% python3 -q
>>> import numpy as np
>>> np.set_printoptions(suppress=True, linewidth=200)
>>> def tidy(a):
...     return np.round(a, 2) + 0
... 
>>> W0 = np.loadtxt("m.csv", delimiter=",")
>>> W0
array([[  6.13,  -4.3 ,   1.55],
       [ -0.34,  -3.62, -10.  ],
       [ -2.66,   3.18,  -1.06],
       [  0.93,   2.68,   5.49],
       [  3.4 ,  -5.03,  -9.01],
       [ -3.48,   3.12,   6.24],
       [  5.71,   1.03,   6.27],
       [ -2.06,  -3.65,   0.48],
       [  2.4 ,  -5.42,  -1.62],
       [  2.97,   0.93,  -1.27],
       [  0.29,  -4.37, -14.08],
       [ -2.7 ,  -5.93,  -5.4 ],
       [ -8.14,   0.76,  -0.31],
       [  2.43,   0.03,  -1.07],
       [ -2.09,   0.17,  -0.09],
       [  2.54,   1.05,  -0.21],
       [ -4.48,  -0.05,   3.27],
       [ -3.21,  -0.31,  -2.83],
       [ -0.3 ,   6.27,   2.12],
       [  0.32,  -4.24,  -3.12],
       [ -3.07,   1.06,   0.85],
       [ -3.  ,   2.3 ,   1.38],
       [ -3.24,  -0.51,  -1.25],
       [  2.35,   5.09,  -6.44],
       [ -6.81,   0.75,  -2.43],
       [  3.06,   1.21,  10.99],
       [ -1.1 ,   6.37,  10.42],
       [  4.25,  -2.72,  -2.  ],
       [ -2.3 ,   4.06,   2.44]])
>>> x0 = np.array([3, 3, 0])
>>> rhs = W0 @ x0
>>> tidy(np.linalg.solve(W0.T @ W0, W0.T @ rhs))
array([3., 3., 0.])
>>> try:
...     np.linalg.solve(W0, rhs)
... except np.linalg.LinAlgError as e:
...     print("failed:", e)
... 
failed: Last 2 dimensions of the array must be square
>>> rng = np.random.default_rng(65)
>>> rhs = rhs + 0.02 * rng.normal(size=29)
>>> tidy(rhs)
array([  5.47, -11.88,   1.58,  10.8 ,  -4.9 ,  -1.1 ,  20.22, -17.13,  -9.09,  11.71, -12.23, -25.85, -22.14,   7.4 ,  -5.77,  10.74, -13.58, -10.59,  17.92, -11.75,  -6.01,  -2.12, -11.25,  22.32,
       -18.16,  12.84,  15.81,   4.56,   5.26])
>>> beta, *_ = np.linalg.lstsq(W0, rhs)
>>> tidy(beta)
array([3., 3., 0.])
>>> A2 = np.array([[1, 2], [1, 2]])
>>> basis = np.array([[-1]])
>>> data = np.block([[A2, np.array([[1], [-2]])], [np.zeros((1, 2)), basis]])
>>> data
array([[ 1.,  2.,  1.],
       [ 1.,  2., -2.],
       [ 0.,  0., -1.]])
>>> proj = np.triu(np.array([[3, -2, -6], [-5, 0, -8], [-5, -2, -6]]), 1) + np.eye(3)
>>> A2 = proj @ data @ np.linalg.inv(proj)
>>> np.trace(A2), np.trace(data)
(np.float64(2.0), np.float64(2.0))
>>> np.poly(A2)
array([ 1., -2., -3.,  0.])
>>> feats = np.array([[-3, -9, -6], [3, 9, 6], [-3, -9, -6], [0, 0, 0], [-3, -9, -6]])
>>> Uu, sv, Vh = np.linalg.svd(feats)
>>> np.argmax(sv[:-1] / (sv[1:] + 1e-6)) + 1
np.int64(1)
>>> A2 = Uu[:, :1] @ np.diag(sv[:1]) @ Vh[:1]
>>> tidy(np.linalg.norm(feats - A2) / np.linalg.norm(feats))
np.float64(0.0)
>>> tidy(A2)
array([[-3., -9., -6.],
       [ 3.,  9.,  6.],
       [-3., -9., -6.],
       [ 0.,  0.,  0.],
       [-3., -9., -6.]])
>>> np.abs(np.diag(np.linalg.qr(A2)[1])) > 1e-9
array([ True, False, False])
>>> np.unique(A2.round(6), axis=0).shape
(3, 3)
>>> tidy(A2 @ np.linalg.pinv(A2) @ A2)
array([[-3., -9., -6.],
       [ 3.,  9.,  6.],
       [-3., -9., -6.],
       [ 0.,  0.,  0.],
       [-3., -9., -6.]])
>>> Uu, sv, Vh = np.linalg.svd(feats)
>>> evecs = Vh[:(sv > 1e-8).sum()]
>>> x0 = feats[2] + 5 * feats[1] + rng.integers(2) * np.eye(3)[0]
>>> x0
array([12., 36., 24.])
>>> tidy(evecs.T @ evecs)
array([[0.07, 0.21, 0.14],
       [0.21, 0.64, 0.43],
       [0.14, 0.43, 0.29]])
>>> np.allclose(evecs.T @ evecs @ x0, x0)
True
>>> try:
...     np.linalg.inv(feats)
... except np.linalg.LinAlgError as e:
...     print(e)
... 
Last 2 dimensions of the array must be square
>>> np.allclose(feats[:-1].T @ np.linalg.lstsq(feats[:-1].T, feats[-1])[0], feats[-1])
True
>>> np.unique(feats.round(6), axis=0).shape
(3, 3)
>>> np.abs(np.diag(np.linalg.qr(feats)[1])) > 1e-9
array([ True, False, False])
>>> gram = feats.T @ feats
>>> tidy(np.linalg.svd(feats, compute_uv=False) ** 2)
array([504.,   0.,   0.])
>>> E = np.array([[36, 11, 12, 26], [11, 5, 5, 9], [12, 5, 6, 10], [26, 9, 10, 20]])
>>> np.linalg.cond(E) > 100
np.True_
>>> ev, evecs = np.linalg.eig(E)
>>> tidy(ev)
array([63.59,  2.74,  0.19,  0.49])
>>> arr = np.loadtxt("dump.csv", delimiter=",")
>>> tidy(arr)
array([[-0.29,  0.8 ,  0.04],
       [-0.37, -0.1 , -0.92],
       [ 0.55,  0.57, -0.29],
       [ 0.69, -0.18, -0.24]])
>>> x0 = np.array([-2, 2, -1])
>>> rhs = arr @ x0
>>> tidy(np.linalg.lstsq(arr, rhs)[0])
array([-2.,  2., -1.])
>>> tidy(np.linalg.solve(arr.T @ arr, arr.T @ rhs))
array([-2.,  2., -1.])
>>> rhs = rhs + 0.3 * rng.normal(size=4)
>>> tidy(rhs)
array([ 1.69,  2.12,  1.04, -1.63])
>>> beta, *_ = np.linalg.lstsq(arr, rhs)
>>> tidy(beta)
array([-1.82,  2.02, -1.79])
>>> beta.round()
array([-2.,  2., -2.])
>>> [round(float(np.linalg.norm(np.linalg.solve(arr.T @ arr + lam * np.eye(3), arr.T @ rhs))), 2) for lam in (0, 1, 10, 100)]
[3.26, 1.63, 0.3, 0.03]
>>> tidy(arr.T @ (rhs - arr @ beta))
array([0., 0., 0.])
>>> A2 = np.array([[0, 3, 0], [1, 0, 3]])
>>> basis = np.kron(A2, arr)
>>> tidy(np.linalg.norm(basis, 2)), tidy(np.linalg.norm(A2, 2) * np.linalg.norm(arr, 2))
(np.float64(3.16), np.float64(3.16))
>>> np.linalg.matrix_rank(basis)
np.int64(6)
>>> basis.shape
(8, 9)
>>> tidy(np.linalg.norm(arr, axis=0))
array([1., 1., 1.])
>>> x0 = np.array([0, 1, -1])
>>> rhs = arr @ x0
>>> beta, lr = np.zeros(3), 1 / np.linalg.norm(arr, 2) ** 2
>>> for i in range(50):
...     beta -= lr * arr.T @ (arr @ beta - rhs)
...     if i % 10 == 0: print(i, round(np.linalg.norm(arr @ beta - rhs), 2))
... 
0 0.0
10 0.0
20 0.0
30 0.0
40 0.0
>>> tidy(np.linalg.cond(arr))
np.float64(1.0)
>>> A2 = np.c_[arr[:, :2] @ np.array([[2, 2], [1, 2]]), np.array([-2, 1, 1, -2])]
>>> tidy(A2)
array([[ 0.22,  1.01, -2.  ],
       [-0.84, -0.94,  1.  ],
       [ 1.68,  2.25,  1.  ],
       [ 1.2 ,  1.02, -2.  ]])
>>> tidy(np.linalg.norm(A2 - arr @ np.linalg.lstsq(arr, A2)[0], axis=0))
array([0.  , 0.  , 2.89])
>>> np.linalg.matrix_rank(A2)
np.int64(3)
>>> tidy(np.linalg.lstsq(arr, A2[:, 0])[0])
array([2., 1., 0.])
>>> A2 = np.array([[0, 3, 0], [0, 1, 1], [5, 1, 4]])
>>> M = A2 - A2.T
>>> M
array([[ 0,  3, -5],
       [-3,  0,  0],
       [ 5,  0,  0]])
>>> x0 = np.array([9, 9, 4])
>>> tidy(np.linalg.det(M))
np.float64(0.0)
>>> Q = np.linalg.solve(np.eye(3) - M, np.eye(3) + M)
>>> tidy(Q @ Q.T)
array([[1., 0., 0.],
       [0., 1., 0.],
       [0., 0., 1.]])
>>> Uu, sv, Vh = np.linalg.svd(M)
>>> np.argmax(sv[:-1] / (sv[1:] + 1e-6)) + 1
np.int64(2)
>>> A2 = Uu[:, :2] @ np.diag(sv[:2]) @ Vh[:2]
>>> np.linalg.matrix_rank(M, rtol=0.05)
np.int64(2)
>>> np.linalg.matrix_rank(A2)
np.int64(2)
>>> tidy(np.linalg.norm(M - A2) / np.linalg.norm(M))
np.float64(0.0)
>>> A2 = np.array([[1, 1, 1], [1, 2, 0], [1, 2, 1]])
>>> A = np.triu(A2, 1)
>>> A
array([[0, 1, 1],
       [0, 0, 0],
       [0, 0, 0]])
>>> x0 = np.array([-8, -7, -6])
>>> a = np.maximum(A @ x0, 0)
>>> np.flatnonzero(a > 1e-9)
array([], dtype=int64)
>>> np.maximum(A @ x0, 0) - np.maximum(-A @ x0, 0)
array([-13,   0,   0])
>>> A.T @ a
array([0, 0, 0])
>>> tidy(np.tanh(A @ x0))
array([-1.,  0.,  0.])
>>> A * (a > 1e-9)[:, None]
array([[0, 0, 0],
       [0, 0, 0],
       [0, 0, 0]])
>>> np.linalg.lstsq(A[:-1].T, A[-1])[2]
np.int32(1)
>>> np.abs(np.diag(np.linalg.qr(A)[1])) > 1e-9
array([False, False, False])
>>> tidy(np.trace(np.linalg.pinv(A) @ A))
np.float64(1.0)
>>> np.allclose(A[:-1].T @ np.linalg.lstsq(A[:-1].T, A[-1])[0], A[-1])
True
>>> np.unique(A.round(6), axis=0).shape
(2, 3)
>>> Q, _ = np.linalg.qr(np.array([[0.5, -0.1, -1.4], [0.6, -0.5, -0.1], [1.1, 1.1, 1.2]]))
>>> evecs, _ = np.linalg.qr(np.array([[-1.0, 0.6, 0.4], [-0.4, 1.0, 1.0], [-0.9, 1.6, -0.6]]))
>>> sv = 5 * 0.2 ** np.arange(3)
>>> F = Q[:, :3] * sv @ evecs[:3]
>>> tidy(F)
array([[ 1.52, -0.99,  0.52],
       [ 1.74, -1.14,  1.09],
       [ 2.73, -3.06,  0.36]])
>>> u = np.array([3, -1])
>>> tidy(np.correlate(F[1], F[0], "full"))
array([ 0.91, -2.31,  4.35, -2.82,  1.67])
>>> tidy(np.cross(F[1, :3], F[0, :3]))
array([0.48, 0.76, 0.03])
>>> tidy(np.array([np.convolve(row, u, "same") for row in F]))
array([[  4.57,  -4.48,   2.55],
       [  5.22,  -5.17,   4.43],
       [  8.18, -11.91,   4.15]])
